In [1]: import numpy as np

In [2]: np.set_printoptions(suppress=True, linewidth=160)

In [3]: rnd = lambda a: np.round(a, 4) + 0

In [4]: K = np.loadtxt("mat.csv", delimiter=",")

In [5]: rnd(K)
Out[5]: 
array([[ 0.4032,  0.0806, -0.2419,  0.2419,  0.2419,  0.2419],
       [ 0.0806,  0.0161, -0.0484,  0.0484,  0.0484,  0.0484],
       [-0.2419, -0.0484,  0.1452, -0.1452, -0.1452, -0.1452],
       [ 0.2419,  0.0484, -0.1452,  0.1452,  0.1452,  0.1452],
       [ 0.2419,  0.0484, -0.1452,  0.1452,  0.1452,  0.1452],
       [ 0.2419,  0.0484, -0.1452,  0.1452,  0.1452,  0.1452]])

In [6]: # looks like rank 1

In [7]: vals, vecs = np.linalg.eigh(K)

In [8]: vec = np.array([0, 0, 0, 1, 1, 2])

In [9]: (np.sign(vecs[:, -1].round(6)) == np.sign(vecs[0, -1].round(6))).astype(int)
Out[9]: array([1, 1, 0, 1, 1, 1])

In [10]: rnd(vecs * np.maximum(vals, 0) @ vecs.T)
Out[10]: 
array([[ 0.4032,  0.0806, -0.2419,  0.2419,  0.2419,  0.2419],
       [ 0.0806,  0.0161, -0.0484,  0.0484,  0.0484,  0.0484],
       [-0.2419, -0.0484,  0.1452, -0.1452, -0.1452, -0.1452],
       [ 0.2419,  0.0484, -0.1452,  0.1452,  0.1452,  0.1452],
       [ 0.2419,  0.0484, -0.1452,  0.1452,  0.1452,  0.1452],
       [ 0.2419,  0.0484, -0.1452,  0.1452,  0.1452,  0.1452]])

In [11]: rnd(vecs * np.abs(vals) @ vecs.T)
Out[11]: 
array([[ 0.4032,  0.0806, -0.2419,  0.2419,  0.2419,  0.2419],
       [ 0.0806,  0.0161, -0.0484,  0.0484,  0.0484,  0.0484],
       [-0.2419, -0.0484,  0.1452, -0.1452, -0.1452, -0.1452],
       [ 0.2419,  0.0484, -0.1452,  0.1452,  0.1452,  0.1452],
       [ 0.2419,  0.0484, -0.1452,  0.1452,  0.1452,  0.1452],
       [ 0.2419,  0.0484, -0.1452,  0.1452,  0.1452,  0.1452]])

In [12]: rnd(vec @ K @ vec / (vec @ vec)), rnd(vals[0]), rnd(vals[-1])
Out[12]: (np.float64(0.3871), np.float64(0.0), np.float64(1.0))
